In [1]: import numpy as np

In [2]: np.set_printoptions(suppress=True, linewidth=120)

In [3]: data = np.load("test11.npy")

In [4]: data
Out[4]: 
array([[-3, -1,  3,  3],
       [ 3, -3, -1,  3],
       [ 3,  3, -3, -1],
       [-1,  3,  3, -3]])

In [5]: w1 = np.array([[-3, 5], [5, 5], [4, 1], [-4, 3]])

In [6]: b = np.array([1, 0])

In [7]: H = np.maximum(data @ w1 + b, 0)

In [8]: H
Out[8]: 
array([[ 5,  0],
       [ 0,  8],
       [ 0, 24],
       [43,  4]])

In [9]: (H > 0).astype(int)
Out[9]: 
array([[1, 0],
       [0, 1],
       [0, 1],
       [1, 1]])

In [10]: np.linalg.matrix_rank(H)
Out[10]: np.int64(2)

In [11]: (H > 0).mean(axis=0)
Out[11]: array([0.5 , 0.75])

In [12]: cent = np.array([[0, -2, 0], [-3, -2, 3]])

In [13]: H @ cent
Out[13]: 
array([[  0, -10,   0],
       [-24, -16,  24],
       [-72, -48,  72],
       [-12, -94,  12]])

In [14]: rng = np.random.default_rng(1024)

In [15]: z = rng.permutation(4)

In [16]: A2 = data[:, z] * rng.choice([-1, 1], 4)

In [17]: A2
Out[17]: 
array([[-3,  1,  3, -3],
       [-3,  3, -1,  3],
       [ 1, -3, -3,  3],
       [ 3, -3,  3, -1]])

In [18]: U, _, Vh = np.linalg.svd(data.T @ A2)

In [19]: np.round(np.linalg.lstsq(data, A2)[0], 2) + 0
Out[19]: 
array([[ 0.,  0.,  0.,  1.],
       [ 0., -1.,  0.,  0.],
       [ 0.,  0.,  1.,  0.],
       [-1.,  0.,  0.,  0.]])

In [20]: vec = np.array([2, 1, 0, -1])

In [21]: target = data @ vec

In [22]: b, lr = np.zeros(4), 1 / np.linalg.norm(data, 2) ** 2

In [23]: for i in range(200):
    ...:     b -= lr * data.T @ (data @ b - target)
    ...:     if i % 50 == 0: print(i, round(np.linalg.norm(data @ b - target), 2))
    ...: 
0 2.61
50 0.05
100 0.0
150 0.0

In [24]: round(np.linalg.cond(data), 2)
Out[24]: np.float64(3.61)

In [25]: b.round(2) + 0
Out[25]: array([ 2.,  1.,  0., -1.])

In [26]: np.allclose(data, data.T)
Out[26]: False

In [27]: np.trace(data)
Out[27]: np.int64(-12)

In [28]: (data - data.T) / 2
Out[28]: 
array([[ 0., -2.,  0.,  2.],
       [ 2.,  0., -2.,  0.],
       [ 0.,  2.,  0., -2.],
       [-2.,  0.,  2.,  0.]])

In [29]: np.allclose(data @ data.T, data.T @ data)
Out[29]: True

In [30]: data @ data
Out[30]: 
array([[ 12,  24,  -8, -24],
       [-24,  12,  24,  -8],
       [ -8, -24,  12,  24],
       [ 24,  -8, -24,  12]])

In [31]: np.linalg.matrix_power(data, 2)
Out[31]: 
array([[ 12,  24,  -8, -24],
       [-24,  12,  24,  -8],
       [ -8, -24,  12,  24],
       [ 24,  -8, -24,  12]])

In [32]: np.round(np.sort(np.abs(np.linalg.eigvals(data))), 2)
Out[32]: array([2.  , 2.  , 7.21, 7.21])

In [33]: r0 = np.array([2, 2, 0, 3])

In [34]: A2 = data + np.outer(r0, np.eye(4)[2])

In [35]: A2
Out[35]: 
array([[-3., -1.,  5.,  3.],
       [ 3., -3.,  1.,  3.],
       [ 3.,  3., -3., -1.],
       [-1.,  3.,  6., -3.]])

In [36]: round(float(np.linalg.det(A2) / np.linalg.det(data)), 2), np.round(1 + np.linalg.solve(data, r0)[2], 2)
Out[36]: (2.4, np.float64(2.4))

In [37]: np.linalg.matrix_rank(np.linalg.inv(A2) - np.linalg.inv(data), tol=1e-8)
Out[37]: np.int64(1)

In [38]: np.linalg.matrix_rank(A2 - data)
Out[38]: np.int64(1)

In [39]: E = np.diag(3 * np.array([3, -1, 3, 3, -3, -3, 1])) + np.array([[-1, 1, -3, -1, 3, 3, -3],
    ...:     [0, -2, -2, -3, -3, -3, -3],
    ...:     [-1, 0, 2, 1, -1, 0, -2],
    ...:     [2, -2, -2, -1, 3, -1, 1],
    ...:     [1, 3, 1, 0, 2, 2, 1],
    ...:     [3, 1, 2, -2, 1, -1, 3],
    ...:     [3, -1, -1, -2, -3, -2, -3]])

In [40]: E
Out[40]: 
array([[  8,   1,  -3,  -1,   3,   3,  -3],
       [  0,  -5,  -2,  -3,  -3,  -3,  -3],
       [ -1,   0,  11,   1,  -1,   0,  -2],
       [  2,  -2,  -2,   8,   3,  -1,   1],
       [  1,   3,   1,   0,  -7,   2,   1],
       [  3,   1,   2,  -2,   1, -10,   3],
       [  3,  -1,  -1,  -2,  -3,  -2,   0]])

In [41]: theta = np.radians(120)

In [42]: R = np.eye(7)

In [43]: R[4, 4] = R[1, 1] = np.cos(theta)

In [44]: R[4, 1], R[1, 4] = -np.sin(theta), np.sin(theta)

In [45]: R.round(2)
Out[45]: 
array([[ 1.  ,  0.  ,  0.  ,  0.  ,  0.  ,  0.  ,  0.  ],
       [ 0.  , -0.5 ,  0.  ,  0.  ,  0.87,  0.  ,  0.  ],
       [ 0.  ,  0.  ,  1.  ,  0.  ,  0.  ,  0.  ,  0.  ],
       [ 0.  ,  0.  ,  0.  ,  1.  ,  0.  ,  0.  ,  0.  ],
       [ 0.  , -0.87,  0.  ,  0.  , -0.5 ,  0.  ,  0.  ],
       [ 0.  ,  0.  ,  0.  ,  0.  ,  0.  ,  1.  ,  0.  ],
       [ 0.  ,  0.  ,  0.  ,  0.  ,  0.  ,  0.  ,  1.  ]])

In [46]: A2 = E @ R.T

In [47]: np.round(np.linalg.det(R), 2), np.trace(R)
Out[47]: (np.float64(1.0), np.float64(4.0))

In [48]: np.round(np.linalg.svd(E, compute_uv=False), 2), np.round(np.linalg.svd(A2, compute_uv=False), 2)
Out[48]: 
(array([13.2 , 11.96, 10.6 ,  8.76,  7.38,  6.44,  0.75]),
 array([13.2 , 11.96, 10.6 ,  8.76,  7.38,  6.44,  0.75]))

In [49]: vec = np.array([2, 2, 8, 5, 3, 9, 1])

In [50]: target = E @ vec

In [51]: b, lr = np.zeros(7), 1 / np.linalg.norm(E, 2) ** 2

In [52]: for i in range(300):
    ...:     b -= lr * E.T @ (E @ b - target)
    ...:     if i % 50 == 0: print(i, round(np.linalg.norm(E @ b - target), 2))
    ...: 
0 43.57
50 2.17
100 1.85
150 1.57
200 1.34
250 1.14

In [53]: round(np.linalg.cond(E), 2)
Out[53]: np.float64(17.61)

In [54]: b.round(2)
Out[54]: array([1.72, 2.69, 7.77, 5.28, 2.93, 8.59, 0.09])

In [55]: round(float(np.linalg.norm(E[4], 1)), 2), round(float(np.linalg.norm(E[4], np.inf)), 2)
Out[55]: (15.0, 7.0)

In [56]: np.linalg.norm(E, axis=1).argmax()
Out[56]: np.int64(2)

In [57]: round(float(np.linalg.norm(E[4] - E[1])), 2)
Out[57]: 11.83

In [58]: round(float(np.linalg.norm(E, 1)), 2), round(float(np.linalg.norm(E, np.inf)), 2)
Out[58]: (22.0, 22.0)

In [59]: E[4] @ E[1]
Out[59]: np.int64(-5)

In [60]: q, R = np.linalg.qr(E)

In [61]: np.round(q @ R, 2) + 0
Out[61]: 
array([[  8.,   1.,  -3.,  -1.,   3.,   3.,  -3.],
       [  0.,  -5.,  -2.,  -3.,  -3.,  -3.,  -3.],
       [ -1.,   0.,  11.,   1.,  -1.,   0.,  -2.],
       [  2.,  -2.,  -2.,   8.,   3.,  -1.,   1.],
       [  1.,   3.,   1.,   0.,  -7.,   2.,   1.],
       [  3.,   1.,   2.,  -2.,   1., -10.,   3.],
       [  3.,  -1.,  -1.,  -2.,  -3.,  -2.,   0.]])

In [62]: np.trace(q @ q.T)
Out[62]: np.float64(7.0)

In [63]: np.allclose(R.T @ R, E.T @ E)
Out[63]: True

In [64]: np.round(q.T @ q, 2) + 0
Out[64]: 
array([[1., 0., 0., 0., 0., 0., 0.],
       [0., 1., 0., 0., 0., 0., 0.],
       [0., 0., 1., 0., 0., 0., 0.],
       [0., 0., 0., 1., 0., 0., 0.],
       [0., 0., 0., 0., 1., 0., 0.],
       [0., 0., 0., 0., 0., 1., 0.],
       [0., 0., 0., 0., 0., 0., 1.]])
